$ python -q
>>> import numpy as np
>>> np.set_printoptions(suppress=True, linewidth=100)
>>> tidy = lambda a: np.round(a, 3) + 0
>>> m1 = np.array([[2, 2, 0, 0], [0, 2, 2, 0], [0, 0, 2, 2], [2, 0, 0, 2]])
>>> m1
array([[2, 2, 0, 0],
       [0, 2, 2, 0],
       [0, 0, 2, 2],
       [2, 0, 0, 2]])
>>> x = np.array([-5, -1, -7, -5])
>>> print(np.einsum("ij,j->i", m1, x))
[-12 -16 -24 -20]
>>> np.linalg.norm(m1 @ x) <= np.linalg.norm(m1, 2) * np.linalg.norm(x) + 1e-9
np.True_
>>> m1 @ np.eye(4)[1]
array([2., 2., 0., 0.])
>>> Uu, sig, Vt = np.linalg.svd(m1)
>>> tidy(sig)
array([4.   , 2.828, 2.828, 0.   ])
>>> other = Uu[:, :3] @ np.diag(sig[:3]) @ Vt[:3]
>>> tidy(np.linalg.norm(m1 - other) / np.linalg.norm(m1))
np.float64(0.0)
>>> np.linalg.matrix_rank(other)
np.int64(3)
>>> tidy(np.linalg.norm(m1 - other, 2)), tidy(sig[3])
(np.float64(0.0), np.float64(0.0))
>>> tidy(other)
array([[2., 2., 0., 0.],
       [0., 2., 2., 0.],
       [0., 0., 2., 2.],
       [2., 0., 0., 2.]])
>>> tidy(np.abs(m1 - other).max())
np.float64(0.0)
>>> Uu, sig, Vt = np.linalg.svd(m1)
>>> evecs = Vt[:(sig > 1e-8).sum()]
>>> rng = np.random.default_rng(2800)
>>> x = m1[3] + 5 * m1[1] + rng.integers(2) * np.eye(4)[1]
>>> x
array([ 2., 10., 10.,  2.])
>>> tidy(evecs.T @ evecs)
array([[ 0.75,  0.25, -0.25,  0.25],
       [ 0.25,  0.75,  0.25, -0.25],
       [-0.25,  0.25,  0.75,  0.25],
       [ 0.25, -0.25,  0.25,  0.75]])
>>> tidy(np.diag(evecs.T @ evecs))
array([0.75, 0.75, 0.75, 0.75])
>>> m1 @ (-1.0) ** np.arange(4)
array([0., 0., 0., 0.])
>>> print(m1 @ np.ones(4))
[4. 4. 4. 4.]
